% python3 -q
>>> import numpy as np
>>> np.set_printoptions(precision=3, suppress=True, linewidth=200, floatmode="fixed")
>>> K = np.load("mat.npy")
>>> print(K)
[[ 11.506  14.431   7.703]
 [-19.777  -0.553   2.928]
 [  4.080 -15.970 -11.327]
 [-18.134   5.305   6.559]
 [-18.935  -6.349  -1.077]
 [ 19.684  -0.365  -3.524]
 [  5.237 -15.646 -11.304]
 [ -5.768 -16.364  -9.948]
 [-19.285   2.323   4.763]
 [ 18.448   7.484   1.915]
 [ -8.573  14.342  10.991]
 [ 12.491 -11.955 -10.052]
 [  4.122 -15.960 -11.327]
 [ 19.419  -1.799  -4.436]
 [ -7.372 -16.013  -9.447]
 [-19.528  -4.304   0.386]
 [-19.788  -2.307   1.760]
 [ -8.047 -15.825  -9.209]
 [-13.089  11.484   9.838]
 [ -7.441 -15.995  -9.423]
 [ -5.141 -16.466 -10.121]
 [ 19.365   5.000   0.106]
 [-12.676  11.813   9.988]
 [ -9.565 -15.308  -8.611]]
>>> Uu, sig, Vh = np.linalg.svd(K, full_matrices=False)
>>> print(sig.round(3) + 0)
[69.843 68.716  0.000]
>>> print(np.round(Uu.T @ Uu, 3) + 0)
[[1.000 0.000 0.000]
 [0.000 1.000 0.000]
 [0.000 0.000 1.000]]
>>> print((sig > 1e-8).sum())
2
>>> cov = np.cov(K, rowvar=False)
>>> print(np.median(K, axis=0))
[-7.407 -3.305 -2.300]
>>> print(K.std(axis=0))
[13.732 10.979  7.633]
>>> Xc = K - K.mean(axis=0)
>>> Uu, sig, Vh = np.linalg.svd(Xc, full_matrices=False)
>>> print(np.linalg.matrix_rank(Xc))
2
>>> print(sig.round(3) + 0)
[69.389 63.260  0.000]
>>> print(np.abs(Vh[0]).argmax())
0
>>> print(np.searchsorted(np.cumsum(sig ** 2) / (sig ** 2).sum(), 0.9) + 1)
2
>>> print(round(float((sig ** 2).sum() ** 2 / (sig ** 4).sum()), 3))
1.983
>>> print((np.sign(Uu[:, 0]) == np.sign(Uu[0, 0])).astype(int))
[1 0 1 0 0 1 1 1 0 1 0 1 1 1 1 0 0 1 0 1 1 1 0 1]
>>> print(np.round(Xc.mean(axis=0), 3) + 0)
[0.000 0.000 0.000]
>>> print(Vh[0] * np.sign(Vh[0, np.abs(Vh[0]).argmax()]))
[ 0.858 -0.349 -0.376]
>>> rng = np.random.default_rng(734)
>>> t = rng.uniform(0, 2 * np.pi, 23)
>>> Q, _ = np.linalg.qr(np.array([[1.8, 0.8], [1.5, -0.2], [0.2, -0.6]]))
>>> mat = 5 * np.c_[np.cos(t), np.sin(t)] @ Q.T
>>> print(mat)
[[-1.675  3.194  3.463]
 [-4.527 -1.866  1.013]
 [ 2.414  3.977  1.830]
 [ 1.079  4.094  2.660]
 [-1.890 -4.075 -2.197]
 [-3.760 -3.255 -0.515]
 [-1.756 -4.088 -2.281]
 [ 3.801  3.216  0.461]
 [-1.561  3.262  3.453]
 [-4.268  0.295  2.588]
 [-3.360 -3.569 -0.985]
 [ 2.370  3.989  1.864]
 [ 2.931  3.800  1.405]
 [ 4.276  2.572 -0.313]
 [-1.228  3.442  3.413]
 [ 2.156 -2.876 -3.475]
 [-2.313  2.760  3.469]
 [ 3.459 -1.644 -3.214]
 [ 2.986  3.775  1.354]
 [ 4.591  1.236 -1.548]
 [-2.028  2.967  3.476]
 [ 2.799 -2.351 -3.412]
 [ 3.459  3.502  0.877]]
>>> dist = np.linalg.norm(mat[:, None] - mat[None], axis=-1)
>>> print(dist.mean(axis=1).argmax())
6
>>> print(np.flatnonzero(dist[16] < dist.mean() / 2))
[ 0  8 14 16 20]
>>> print(dist[:5, :5])
[[0.000 6.304 4.473 3.007 9.215]
 [6.304 0.000 9.110 8.346 4.704]
 [4.473 9.110 0.000 1.576 9.979]
 [3.007 8.346 1.576 0.000 9.956]
 [9.215 4.704 9.979 9.956 0.000]]
>>> print(dist[16].round(6).argsort(kind="stable")[:4])
[16 20  0  8]
>>> print(round(float(np.linalg.norm(mat, 2) / np.linalg.norm(mat)), 3))
0.778
>>> print(np.linalg.cond(mat) > 100)
True
>>> print(np.linalg.matrix_rank(mat, rtol=0.1))
2
>>> Xc = mat - mat.mean(axis=0)
>>> evecs = np.linalg.svd(Xc)[2][:2]
>>> other = Xc - Xc @ evecs.T @ evecs
>>> print(np.linalg.norm(other, axis=1).round(6).argmax())
0
>>> print(np.round(other.std(axis=0), 3) + 0)
[0.000 0.000 0.000]
>>> print(np.round(np.cov(Xc @ evecs.T, rowvar=False), 3) + 0)
[[14.382  0.000]
 [ 0.000 10.287]]
>>> X = np.load("arr.npy")
>>> print(X)
[[ 0 -3  3]
 [ 0 -2  2]
 [ 0  0  3]]
>>> # rows and columns are dependent
>>> print([int(np.linalg.matrix_rank(np.linalg.matrix_power(X, p))) for p in range(1, 4)])
[2, 2, 2]
>>> print(np.linalg.matrix_power(X - np.diag(np.diag(X)), 3))
[[0 0 0]
 [0 0 0]
 [0 0 0]]
>>> Uu, sig, Vh = np.linalg.svd(X)
>>> print(np.argmax(sig[:-1] / (sig[1:] + 1e-6)) + 1)
2
>>> print(sig)
[5.591 1.935 0.000]
>>> other = Uu[:, :2] @ np.diag(sig[:2]) @ Vh[:2]
>>> print(np.round(np.abs(X - other).max(), 3))
0.0
>>> print(other.round(3) + 0)
[[ 0.000 -3.000  3.000]
 [ 0.000 -2.000  2.000]
 [ 0.000  0.000  3.000]]
>>> print((X + X.T) / 2)
[[ 0.000 -1.500  1.500]
 [-1.500 -2.000  1.000]
 [ 1.500  1.000  3.000]]
>>> print(np.linalg.matrix_power(X, 4))
[[ 0 24 39]
 [ 0 16 26]
 [ 0  0 81]]
>>> print(round(float(np.abs(np.linalg.eigvals(X)).max()), 3))
3.0
>>> print((X - X.T) / 2)
[[ 0.000 -1.500  1.500]
 [ 1.500  0.000  1.000]
 [-1.500 -1.000  0.000]]
>>> W0 = np.load("dump.npy")
>>> print(W0)
[[  0.349   2.501   8.647]
 [-10.886  20.818   7.715]
 [  0.054   4.429   7.031]
 [ -0.144   3.073  10.132]
 [ -2.326   4.826   9.638]
 [-14.163  21.181   9.715]
 [-12.728  21.150   7.298]
 [-13.417  19.349   4.969]
 [ -1.352   5.456   8.728]
 [-11.939  20.008   7.440]
 [ -0.221   2.964   7.490]
 [ -1.361   3.828   8.352]
 [ -2.296   2.463   9.878]
 [ -0.336   2.215   8.105]
 [-13.774  21.885   8.147]
 [-13.810  21.481   6.982]
 [ -0.293   3.592   9.874]
 [-11.871  21.392   8.817]]
>>> other = W0 / np.linalg.norm(W0, axis=1, keepdims=True)
>>> cov = other @ other.T
>>> print(round(float(np.degrees(np.arccos(np.clip(cov[9, 13], -1, 1)))), 3))
58.117
>>> print(np.argwhere(np.triu(np.abs(cov) > 0.95, 1)))
[[ 0  2]
 [ 0  3]
 [ 0  4]
 [ 0 10]
 [ 0 11]
 [ 0 12]
 [ 0 13]
 [ 0 16]
 [ 1  5]
 [ 1  6]
 [ 1  7]
 [ 1  9]
 [ 1 14]
 [ 1 15]
 [ 1 17]
 [ 2  3]
 [ 2  4]
 [ 2  8]
 [ 2 10]
 [ 2 11]
 [ 2 13]
 [ 2 16]
 [ 3  4]
 [ 3  8]
 [ 3 10]
 [ 3 11]
 [ 3 12]
 [ 3 13]
 [ 3 16]
 [ 4  8]
 [ 4 10]
 [ 4 11]
 [ 4 12]
 [ 4 13]
 [ 4 16]
 [ 5  6]
 [ 5  7]
 [ 5  9]
 [ 5 14]
 [ 5 15]
 [ 5 17]
 [ 6  7]
 [ 6  9]
 [ 6 14]
 [ 6 15]
 [ 6 17]
 [ 7  9]
 [ 7 14]
 [ 7 15]
 [ 7 17]
 [ 8 10]
 [ 8 11]
 [ 8 13]
 [ 8 16]
 [ 9 14]
 [ 9 15]
 [ 9 17]
 [10 11]
 [10 12]
 [10 13]
 [10 16]
 [11 12]
 [11 13]
 [11 16]
 [12 13]
 [12 16]
 [13 16]
 [14 15]
 [14 17]
 [15 17]]
>>> cov = np.cov(W0, rowvar=False)
>>> print(W0.std(axis=0))
[6.061 8.683 1.289]
>>> print(cov.shape)
(3, 3)
>>> print(np.linalg.eigvalsh(cov)[::-1])
[118.281   1.453   0.754]
>>> print(np.argsort(-W0.std(axis=0).round(6), kind="stable"))
[1 0 2]
>>> J = np.array([[-1, 1, -2, -1], [-2, 2, 0, 2], [1, 2, 0, -1], [0, -1, -2, -2]])
>>> J[3] = J[2]
>>> print(J)
[[-1  1 -2 -1]
 [-2  2  0  2]
 [ 1  2  0 -1]
 [ 1  2  0 -1]]
>>> print(np.unique(J.round(6), axis=0).shape)
(3, 4)
>>> print(np.round(J @ np.linalg.pinv(J) @ J, 3) + 0)
[[-1.000  1.000 -2.000 -1.000]
 [-2.000  2.000  0.000  2.000]
 [ 1.000  2.000  0.000 -1.000]
 [ 1.000  2.000  0.000 -1.000]]
>>> print(np.linalg.lstsq(J[:-1].T, J[-1])[2])
3
>>> print(np.allclose(J[:-1].T @ np.linalg.lstsq(J[:-1].T, J[-1])[0], J[-1]))
True
>>> print(round(np.linalg.eigvals(J).sum().real, 3))
0.0
>>> print(np.round(np.poly(J), 3) + 0)
[  1.000   0.000  -2.000 -24.000   0.000]
>>> print(np.kron(np.eye(2, dtype=int), J))
[[-1  1 -2 -1  0  0  0  0]
 [-2  2  0  2  0  0  0  0]
 [ 1  2  0 -1  0  0  0  0]
 [ 1  2  0 -1  0  0  0  0]
 [ 0  0  0  0 -1  1 -2 -1]
 [ 0  0  0  0 -2  2  0  2]
 [ 0  0  0  0  1  2  0 -1]
 [ 0  0  0  0  1  2  0 -1]]
>>> print(round(np.linalg.det(J[::-1]), 3))
0.0
>>> print(np.round(np.linalg.eigvals(J), 3) + 0)
[-1.558+2.297j -1.558-2.297j  3.115+0.000j  0.000+0.000j]
>>> M = np.load("sample18.npy")
>>> print(M)
[[ 3 -1  1 -1]
 [-6  3 -2  1]
 [ 0  3  0  0]
 [ 0  2  0  2]]
>>> proj = np.triu(np.array([[3, 1, -2, 2], [3, -1, 0, 2], [-2, 3, 1, -3], [3, -3, 3, 3]]), 1) + np.eye(4)
>>> other = proj @ M @ np.linalg.inv(proj)
>>> print(np.linalg.matrix_rank(other))
3
>>> print(other)
[[ -3.000   3.000  -7.000 -17.000]
 [ -6.000  13.000 -14.000 -51.000]
 [  0.000  -3.000   0.000   0.000]
 [  0.000   2.000   0.000  -2.000]]
>>> print(proj @ M - M @ proj)
[[ -6.000  -2.000   4.000   4.000]
 [  0.000  10.000 -12.000   4.000]
 [  0.000  -6.000   0.000 -12.000]
 [  0.000   0.000   0.000  -4.000]]
>>> t = np.radians(135)
>>> R = np.eye(4)
>>> R[2, 2] = R[0, 0] = np.cos(t)
>>> R[2, 0], R[0, 2] = -np.sin(t), np.sin(t)
>>> print(R)
[[-0.707  0.000  0.707  0.000]
 [ 0.000  1.000  0.000  0.000]
 [-0.707  0.000 -0.707  0.000]
 [ 0.000  0.000  0.000  1.000]]
>>> other = M @ R.T
>>> print(round(float(np.linalg.det(R)), 3), round(np.trace(R), 3))
1.0 0.586
